% ipython --no-banner

In [1]: import numpy as np

In [2]: np.set_printoptions(precision=2, suppress=True, linewidth=200)

In [3]: X = np.loadtxt("dump.csv", delimiter=",")

In [4]: X
Out[4]: 
array([[ 2.,  3.,  3.,  3.,  2.,  2.],
       [ 2.,  5.,  6.,  5.,  3.,  4.],
       [ 5.,  5.,  9.,  5.,  6.,  6.],
       [ 6.,  7., 11.,  5.,  8.,  9.],
       [ 7.,  9., 12.,  5.,  8., 12.],
       [10., 12., 14.,  5.,  9., 12.],
       [12., 14., 16.,  7., 12., 12.],
       [14., 15., 18.,  9., 12., 13.],
       [14., 17., 19.,  9., 15., 16.],
       [17., 17., 21.,  9., 17., 19.],
       [18., 19., 23., 11., 17., 22.],
       [19., 22., 25., 12., 20., 24.],
       [22., 25., 26., 14., 20., 25.],
       [23., 28., 27., 15., 21., 26.],
       [23., 30., 29., 17., 21., 28.],
       [25., 32., 31., 19., 24., 31.],
       [26., 33., 33., 21., 25., 32.],
       [28., 35., 35., 21., 26., 35.],
       [30., 36., 38., 23., 26., 37.],
       [33., 39., 38., 25., 27., 39.],
       [35., 41., 38., 27., 27., 41.],
       [35., 41., 39., 29., 28., 42.],
       [36., 42., 42., 30., 31., 45.],
       [37., 43., 45., 30., 33., 47.],
       [40., 45., 45., 30., 33., 48.],
       [41., 47., 48., 31., 35., 50.],
       [44., 49., 50., 32., 38., 53.],
       [45., 52., 51., 35., 38., 56.],
       [46., 53., 54., 36., 41., 58.],
       [49., 54., 54., 36., 42., 59.],
       [50., 55., 56., 37., 45., 61.],
       [52., 56., 56., 38., 48., 61.],
       [53., 59., 57., 39., 48., 62.],
       [53., 62., 60., 41., 50., 62.],
       [56., 63., 60., 41., 51., 64.],
       [57., 65., 62., 43., 54., 67.],
       [59., 65., 63., 44., 54., 69.],
       [62., 65., 63., 47., 54., 70.]])

In [5]: Y = np.c_[X[:, :1] @ np.array([[-2]]), np.array([0, 3, 1, -1, -4, -5, 5, -3, 0, 0, 3, -4, 1, 2, 2, 2, 5, 2, 0, -1, -3, -4, 5, 0, -5, 3, 5, 2, -2, -4, 5, -3, -2, 5, -4, 0, 1, 4])]

In [6]: Y
Out[6]: 
array([[  -4.,    0.],
       [  -4.,    3.],
       [ -10.,    1.],
       [ -12.,   -1.],
       [ -14.,   -4.],
       [ -20.,   -5.],
       [ -24.,    5.],
       [ -28.,   -3.],
       [ -28.,    0.],
       [ -34.,    0.],
       [ -36.,    3.],
       [ -38.,   -4.],
       [ -44.,    1.],
       [ -46.,    2.],
       [ -46.,    2.],
       [ -50.,    2.],
       [ -52.,    5.],
       [ -56.,    2.],
       [ -60.,    0.],
       [ -66.,   -1.],
       [ -70.,   -3.],
       [ -70.,   -4.],
       [ -72.,    5.],
       [ -74.,    0.],
       [ -80.,   -5.],
       [ -82.,    3.],
       [ -88.,    5.],
       [ -90.,    2.],
       [ -92.,   -2.],
       [ -98.,   -4.],
       [-100.,    5.],
       [-104.,   -3.],
       [-106.,   -2.],
       [-106.,    5.],
       [-112.,   -4.],
       [-114.,    0.],
       [-118.,    1.],
       [-124.,    4.]])

In [7]: np.round(np.linalg.lstsq(X, Y[:, 0])[0], 2) + 0
Out[7]: array([-2.,  0.,  0.,  0.,  0.,  0.])

In [8]: np.round(np.linalg.norm(Y - X @ np.linalg.lstsq(X, Y)[0], axis=0), 2) + 0
Out[8]: array([ 0.  , 18.39])

In [9]: np.linalg.norm(np.linalg.qr(X)[0].T @ Y, axis=0) ** 2 / ((Y ** 2).sum(axis=0) + 1e-12)
Out[9]: array([1.  , 0.12])
